% ipython --no-banner

In [1]: import numpy as np

In [2]: from numpy import linalg as LA

In [3]: np.set_printoptions(precision=3, suppress=True, linewidth=100)

In [4]: rd = lambda a: np.round(a, 3) + 0

In [5]: data = np.load("test6.npy")

In [6]: print(data)
[[-1.1   -1.2    0.5  ]
 [-1.136 -1.315  0.311]
 [-0.3    0.7    1.5  ]]

In [7]: U, sig, VT = LA.svd(data)

In [8]: print(np.argmax(sig[:-1] / (sig[1:] + 1e-6)) + 1)
2

In [9]: print(rd(sig))
[2.449 1.688 0.029]

In [10]: out = U[:, :2] @ np.diag(sig[:2]) @ VT[:2]

In [11]: print(LA.matrix_rank(data, rtol=0.05))
2

In [12]: rng = np.random.default_rng(30514)

In [13]: idx = rng.permutation(3)

In [14]: print(idx)
[0 1 2]

In [15]: out = data[idx][:, idx]

In [16]: print(rd(np.sort(np.abs(LA.eigvals(out)))))
[0.033 1.475 2.423]

In [17]: idx = rng.permutation(3)

In [18]: out = data[:, idx] * rng.choice([-1, 1], 3)

In [19]: print(out)
[[ 1.2    0.5   -1.1  ]
 [ 1.315  0.311 -1.136]
 [-0.7    1.5   -0.3  ]]

In [20]: U, _, VT = LA.svd(data.T @ out)

In [21]: print(rd(LA.lstsq(data, out)[0]))
[[ 0.  0.  1.]
 [-1.  0.  0.]
 [ 0.  1.  0.]]

In [22]: x = np.array([-1, -1, 2])

In [23]: target = data @ x

In [24]: print(rd(target))
[3.3   3.073 2.6  ]

In [25]: print(rd(LA.solve(data, target)))
[-1. -1.  2.]

In [26]: print(rd(LA.solve(data, data[:, 0])))
[1. 0. 0.]

In [27]: X = np.array([[-0.3, 0.9, -0.8, -11.0],
    ...:     [-1.4, 0.9, -0.3, -3.0],
    ...:     [1.4, -2.5, -0.9, 8.0]])

In [28]: W = np.array([[0, 2], [-1, 1], [0, -1], [-2, -1]])

In [29]: beta = np.array([-8, -7])

In [30]: H = np.maximum(X @ W + beta, 0)

In [31]: print(rd((H > 0).mean(axis=0)))
[0.333 0.333]

In [32]: print(LA.matrix_rank(H))
1

In [33]: basis = np.array([[-5, -2], [1, -5]])

In [34]: print((H @ basis).round(6).argmax(axis=1))
[1 0 0]

In [35]: print(H @ basis)
[[-60.4 -51.7]
 [  0.    0. ]
 [  0.    0. ]]

In [36]: print(W @ basis)
[[  2 -10]
 [  6  -3]
 [ -1   5]
 [  9   9]]

In [37]: out = X / LA.norm(X, axis=1, keepdims=True)

In [38]: G = out @ out.T

In [39]: print((np.abs(G) > 0.9).astype(int))
[[1 1 1]
 [1 1 1]
 [1 1 1]]

In [40]: print(rd(G[0]))
[ 1.     0.904 -0.951]

In [41]: print(np.argwhere(np.triu(np.abs(G) > 0.95, 1)))
[[0 2]]

In [42]: print(rd(LA.norm(out, axis=1)))
[1. 1. 1.]

In [43]: M = np.diag(np.array([-2, 1, 0]))

In [44]: print(M)
[[-2  0  0]
 [ 0  1  0]
 [ 0  0  0]]

In [45]: print([round(float(LA.det(M[:i, :i])), 2) + 0 for i in range(1, 4)])
[-2.0, -2.0, 0.0]

In [46]: print(np.all(LA.eigvalsh(M) > 0))
False

In [47]: print(rd(LA.svd(M, compute_uv=False)))
[2. 1. 0.]

In [48]: U, sig, VT = LA.svd(M)

In [49]: print(sig)
[2. 1. 0.]

In [50]: print(np.argmax(sig[:-1] / (sig[1:] + 1e-6)) + 1)
2

In [51]: out = U[:, :2] @ np.diag(sig[:2]) @ VT[:2]

In [52]: print(LA.matrix_rank(M, rtol=0.05))
2

In [53]: print(rd(LA.norm(M - out) / LA.norm(M)))
0.0

In [54]: print(np.abs(M - out).max())
0.0

In [55]: print(LA.matrix_rank(out))
2

In [56]: print(out)
[[-2.  0.  0.]
 [ 0.  1.  0.]
 [ 0.  0.  0.]]

In [57]: print(rd(LA.norm(M - out, 2)), sig[2])
0.0 0.0

In [58]: U, sig, VT = LA.svd(out)

In [59]: evecs = VT[:(sig > 1e-8).sum()]

In [60]: x = out[2] + 2 * out[0] + rng.integers(2) * np.eye(3)[1]

In [61]: print(x)
[-4.  0.  0.]

In [62]: print(rd(LA.norm(x - evecs.T @ evecs @ x)))
0.0

In [63]: print(np.allclose(evecs.T @ evecs @ x, x))
True

In [64]: out = np.array([[0, 3, 2, 0, 3],
    ...:     [3, 2, 3, 1, 2],
    ...:     [2, 1, 2, 3, 2],
    ...:     [3, 0, 1, 1, 2],
    ...:     [0, 1, 3, 2, 0]])

In [65]: K = np.triu(out, 1)

In [66]: print(K)
[[0 3 2 0 3]
 [0 0 3 1 2]
 [0 0 0 3 2]
 [0 0 0 0 2]
 [0 0 0 0 0]]

In [67]: rank = LA.matrix_rank(K)

In [68]: print(rank)
4

In [69]: null = LA.svd(K)[2][rank:].T

In [70]: print(null[:, 0] / null[np.abs(null[:, 0]).round(6).argmax(), 0])
[ 1. -0. -0. -0. -0.]

In [71]: print(LA.matrix_rank(K.T @ K), LA.matrix_rank(K @ K.T))
4 4

In [72]: print([int(LA.matrix_rank(K[:i])) for i in range(1, len(K) + 1)])
[1, 2, 3, 4, 4]

In [73]: print(null @ null.T)
[[1. 0. 0. 0. 0.]
 [0. 0. 0. 0. 0.]
 [0. 0. 0. 0. 0.]
 [0. 0. 0. 0. 0.]
 [0. 0. 0. 0. 0.]]

In [74]: print([int(LA.matrix_rank(K[:, :j + 1])) for j in range(5)])
[0, 1, 2, 3, 4]

In [75]: print(np.unique(K.round(6), axis=0).shape)
(5, 5)

In [76]: print(np.allclose(K[:-1].T @ LA.lstsq(K[:-1].T, K[-1])[0], K[-1]))
True

In [77]: print(rd(np.trace(LA.pinv(K) @ K)))
4.0

In [78]: print(np.poly(K))
[1. 0. 0. 0. 0. 0.]

In [79]: print(np.kron(np.eye(2, dtype=int), K))
[[0 3 2 0 3 0 0 0 0 0]
 [0 0 3 1 2 0 0 0 0 0]
 [0 0 0 3 2 0 0 0 0 0]
 [0 0 0 0 2 0 0 0 0 0]
 [0 0 0 0 0 0 0 0 0 0]
 [0 0 0 0 0 0 3 2 0 3]
 [0 0 0 0 0 0 0 3 1 2]
 [0 0 0 0 0 0 0 0 3 2]
 [0 0 0 0 0 0 0 0 0 2]
 [0 0 0 0 0 0 0 0 0 0]]

In [80]: print(rd(LA.eigvals(K).sum().real))
0.0

In [81]: print(np.einsum("ij,ji->", K, K))
0

In [82]: print(rd(LA.norm(K) ** 2 / LA.norm(K, 2) ** 2))
1.453

In [83]: print(rd(LA.norm(K, axis=0)))
[0.    3.    3.606 3.162 4.583]

In [84]: print(rd(LA.norm(K, 2)))
6.041

In [85]: print(rd(LA.norm(K[1], 1)), rd(LA.norm(K[1], np.inf)))
6.0 3.0

In [86]: m1 = np.load("x.npy")

In [87]: print(m1)
[[ 1  0 -2  0  0]
 [ 0  1  1  2 -1]
 [ 0  0  2 -2  1]
 [ 0  0  0  0 -2]
 [ 0  0  0  0 -2]]

In [88]: print(LA.matrix_rank(m1 - m1[0, 0] * np.eye(5)))
3

In [89]: print(m1 @ m1)
[[ 1  0 -6  4 -2]
 [ 0  1  3  0 -2]
 [ 0  0  4 -4  4]
 [ 0  0  0  0  4]
 [ 0  0  0  0  4]]

In [90]: print(np.prod(np.diag(m1)), rd(LA.det(m1)))
0 0.0

In [91]: E = np.array([[-3, -3, -3, -3, -3, -3],
    ...:     [-3, -6, -6, -6, -6, -6],
    ...:     [-3, -6, -9, -9, -9, -9],
    ...:     [-3, -6, -9, -12, -12, -12],
    ...:     [-3, -6, -9, -12, -15, -15],
    ...:     [-3, -6, -9, -12, -15, -18]])

In [92]: idx = rng.permutation(6)

In [93]: print(idx)
[5 3 1 4 0 2]

In [94]: out = E[idx][:, idx]

In [95]: print(np.diag(out))
[-18 -12  -6 -15  -3  -9]

In [96]: print(np.allclose(out, E))
False

In [97]: evals, evecs = LA.eigh(E)

In [98]: x = np.array([-2, 5, -5, 4, 2, 1])

In [99]: print(x @ E @ x)
-411

In [100]: print(rd(evecs * np.abs(evals) @ evecs.T))
[[ 3.  3.  3.  3.  3.  3.]
 [ 3.  6.  6.  6.  6.  6.]
 [ 3.  6.  9.  9.  9.  9.]
 [ 3.  6.  9. 12. 12. 12.]
 [ 3.  6.  9. 12. 15. 15.]
 [ 3.  6.  9. 12. 15. 18.]]

In [101]: print(x @ E @ x / (x @ x), rd(evals[0]), rd(evals[-1]))
-5.48 -51.621 -0.796

In [102]: print(np.all(LA.eigvalsh(E) > 0))
False

In [103]: print([round(float(LA.det(E[:i, :i])), 2) + 0 for i in range(1, 7)])
[-3.0, 9.0, -27.0, 81.0, -243.0, 729.0]

In [104]: evals, evecs = LA.eigvalsh(E)
---------------------------------------------------------------------------
ValueError                                Traceback (most recent call last)
Cell In[104], line 1
----> 1 evals, evecs = LA.eigvalsh(E)

ValueError: too many values to unpack (expected 2)

In [105]: evals, evecs = LA.eigh(E)

In [106]: print(rd(evals.sum()), np.trace(E))
-63.0 -63

In [107]: print(rd(evals))
[-51.621  -5.964  -2.324  -1.339  -0.957  -0.796]

In [108]: print((evals > 1e-8).sum(), (evals < -1e-8).sum())
0 6

In [109]: out = E ** -1
---------------------------------------------------------------------------
ValueError                                Traceback (most recent call last)
Cell In[109], line 1
----> 1 out = E ** -1

ValueError: Integers to negative integer powers are not allowed.

In [110]: out = LA.inv(E)

In [111]: print(rd(LA.det(E) * out))
[[-486.  243.    0.    0.    0.    0.]
 [ 243. -486.  243.    0.    0.    0.]
 [   0.  243. -486.  243.    0.    0.]
 [   0.    0.  243. -486.  243.    0.]
 [   0.    0.    0.  243. -486.  243.]
 [   0.    0.    0.    0.  243. -243.]]

In [112]: print(rd(E @ out))
[[1. 0. 0. 0. 0. 0.]
 [0. 1. 0. 0. 0. 0.]
 [0. 0. 1. 0. 0. 0.]
 [0. 0. 0. 1. 0. 0.]
 [0. 0. 0. 0. 1. 0.]
 [0. 0. 0. 0. 0. 1.]]

In [113]: print(np.allclose(out, E.T))
False

In [114]: print((np.abs(out) > 1e-9).astype(int))
[[1 1 0 0 0 0]
 [1 1 1 0 0 0]
 [0 1 1 1 0 0]
 [0 0 1 1 1 0]
 [0 0 0 1 1 1]
 [0 0 0 0 1 1]]

In [115]: J = np.load("w.npy")

In [116]: print(J)
[[-1  2 -1  2 -1  2]
 [-3 -2 -3 -2 -3 -2]
 [ 3  2  3  2  3  2]
 [-1  2 -1  2 -1  2]
 [-3 -2 -3 -2 -3 -2]
 [ 3  2  3  2  3  2]]

In [117]: U, sig, VT = LA.svd(J)

In [118]: evecs = VT[:(sig > 1e-8).sum()]

In [119]: x = J[3] + 4 * J[2] + rng.integers(2) * np.eye(6)[5]

In [120]: print(x)
[11. 10. 11. 10. 11. 10.]

In [121]: print(LA.matrix_rank(np.vstack([J, x])))
2

In [122]: print(rd(evecs.T @ evecs))
[[0.333 0.    0.333 0.    0.333 0.   ]
 [0.    0.333 0.    0.333 0.    0.333]
 [0.333 0.    0.333 0.    0.333 0.   ]
 [0.    0.333 0.    0.333 0.    0.333]
 [0.333 0.    0.333 0.    0.333 0.   ]
 [0.    0.333 0.    0.333 0.    0.333]]

In [123]: print(np.allclose(evecs.T @ evecs @ x, x))
True

In [124]: U, sig, VT = LA.svd(X, full_matrices=False)

In [125]: print(U.shape, sig.shape, VT.shape)
(3, 3) (3,) (3, 4)

In [126]: print(rd(U.T @ X @ VT.T))
[[14.193  0.     0.   ]
 [ 0.     2.229  0.   ]
 [ 0.     0.     1.   ]]

In [127]: print(np.abs(U[:, 0]).round(6).argmax())
0

In [128]: print(rd(np.abs(VT[0])))
[0.097 0.168 0.011 0.981]

In [129]: idx = rng.permutation(6)

In [130]: print(idx)
[5 2 0 4 3 1]

In [131]: out = J[idx][:, idx]

In [132]: print(np.diag(out))
[ 2  3 -1 -3  2 -2]

In [133]: print(np.allclose(out, J))
False

In [134]: print(np.trace(out))
1

In [135]: print(out)
[[ 2  3  3  3  2  2]
 [ 2  3  3  3  2  2]
 [ 2 -1 -1 -1  2  2]
 [-2 -3 -3 -3 -2 -2]
 [ 2 -1 -1 -1  2  2]
 [-2 -3 -3 -3 -2 -2]]

In [136]: W = np.array([[-1, -2], [5, -2], [-4, 0], [-2, -3], [-3, 0], [4, 1]])

In [137]: beta = np.array([3, -2])

In [138]: H = np.maximum(out @ W + beta, 0)

In [139]: print(rd((H > 0).mean(axis=0)))
[0.667 0.667]

In [140]: print((H > 0).astype(int))
[[0 0]
 [0 0]
 [1 1]
 [1 1]
 [1 1]
 [1 1]]

In [141]: basis = np.array([[-2, 3], [-2, 2]])

In [142]: print(H @ basis)
[[  0   0]
 [  0   0]
 [-10  14]
 [-42  48]
 [-10  14]
 [-42  48]]

In [143]: rank = LA.matrix_rank(J)

In [144]: print(rank)
2

In [145]: null = LA.svd(J)[2][rank:].T

In [146]: print([int(LA.matrix_rank(J[:, :j + 1])) for j in range(6)])
[1, 2, 2, 2, 2, 2]

In [147]: print(LA.matrix_rank(J.T @ J), LA.matrix_rank(J @ J.T))
2 2

In [148]: print([int(LA.matrix_rank(np.delete(J, i, axis=0))) for i in range(6)])
[2, 2, 2, 2, 2, 2]

In [149]: mat = np.loadtxt("block10.csv", delimiter=",")

In [150]: print(mat)
[[0. 1. 1. 1. 1. 1.]
 [1. 0. 1. 1. 1. 1.]
 [1. 1. 0. 1. 1. 1.]
 [1. 1. 1. 0. 1. 1.]
 [1. 1. 1. 1. 0. 1.]
 [1. 1. 1. 1. 1. 0.]]

In [151]: out = LA.inv(mat)

In [152]: print((np.abs(out) > 1e-9).astype(int))
[[1 1 1 1 1 1]
 [1 1 1 1 1 1]
 [1 1 1 1 1 1]
 [1 1 1 1 1 1]
 [1 1 1 1 1 1]
 [1 1 1 1 1 1]]

In [153]: print(rd(LA.slogdet(mat)[0]))
-1.0

In [154]: print(rd(LA.det(mat) * out))
[[ 4. -1. -1. -1. -1. -1.]
 [-1.  4. -1. -1. -1. -1.]
 [-1. -1.  4. -1. -1. -1.]
 [-1. -1. -1.  4. -1. -1.]
 [-1. -1. -1. -1.  4. -1.]
 [-1. -1. -1. -1. -1.  4.]]

In [155]: print(rd(out))
[[-0.8  0.2  0.2  0.2  0.2  0.2]
 [ 0.2 -0.8  0.2  0.2  0.2  0.2]
 [ 0.2  0.2 -0.8  0.2  0.2  0.2]
 [ 0.2  0.2  0.2 -0.8  0.2  0.2]
 [ 0.2  0.2  0.2  0.2 -0.8  0.2]
 [ 0.2  0.2  0.2  0.2  0.2 -0.8]]

In [156]: x = np.array([-1, -2, 0, 0, -3, -1])

In [157]: target = out @ x

In [158]: beta, lr = np.zeros(6), 1 / LA.norm(out, 2) ** 2

In [159]: for i in range(25):
     ...:     beta -= lr * out.T @ (out @ beta - target)
     ...:     if i % 5 == 0: print(i, round(LA.norm(out @ beta - target), 3))
     ...: 
0 0.549
5 0.447
10 0.365
15 0.297
20 0.243

In [160]: print(rd(LA.cond(out)))
5.0

In [161]: print(rd(beta))
[-0.58 -1.58  0.42  0.42 -2.58 -0.58]

In [162]: evals, evecs = LA.eigh(mat)

In [163]: print(rd(np.abs(evecs[:, -1])))
[0.408 0.408 0.408 0.408 0.408 0.408]

In [164]: print(rd(evecs.T @ mat @ evecs))
[[-1.  0.  0.  0.  0.  0.]
 [ 0. -1.  0.  0.  0.  0.]
 [ 0.  0. -1.  0.  0.  0.]
 [ 0.  0.  0. -1.  0.  0.]
 [ 0.  0.  0.  0. -1.  0.]
 [ 0.  0.  0.  0.  0.  5.]]

In [165]: print(rd(LA.eigvalsh(mat + -1 * np.eye(6))))
[-2. -2. -2. -2. -2.  4.]

In [166]: print(np.unique(evals.round(6) + 0, return_counts=True)[1])
[5 1]

In [167]: print((evals > 1e-8).sum(), (evals < -1e-8).sum())
1 5

In [168]: print(rd(LA.matrix_power(data, 3)))
[[-6.303 -7.3    1.962]
 [-6.522 -7.89   1.589]
 [-0.245  2.077  3.171]]

In [169]: print(np.trace(data))
-0.915

In [170]: print(rd((data + data.T) / 2))
[[-1.1   -1.168  0.1  ]
 [-1.168 -1.315  0.505]
 [ 0.1    0.505  1.5  ]]

In [171]: print(rd(data @ data))
[[ 2.423  3.248 -0.173]
 [ 2.65   3.31  -0.51 ]
 [-0.915  0.49   2.318]]

In [172]: data.inv()
---------------------------------------------------------------------------
AttributeError                            Traceback (most recent call last)
Cell In[172], line 1
----> 1 data.inv()

AttributeError: 'numpy.ndarray' object has no attribute 'inv'

In [173]: print(rd(np.sort(np.abs(LA.eigvals(data)))))
[0.033 1.475 2.423]

In [174]: print(np.allclose(data, data.T))
False

In [175]: print(rd(np.abs(LA.eigvals(data)).max()))
2.423

In [176]: print(rd(LA.det(data)))
-0.118
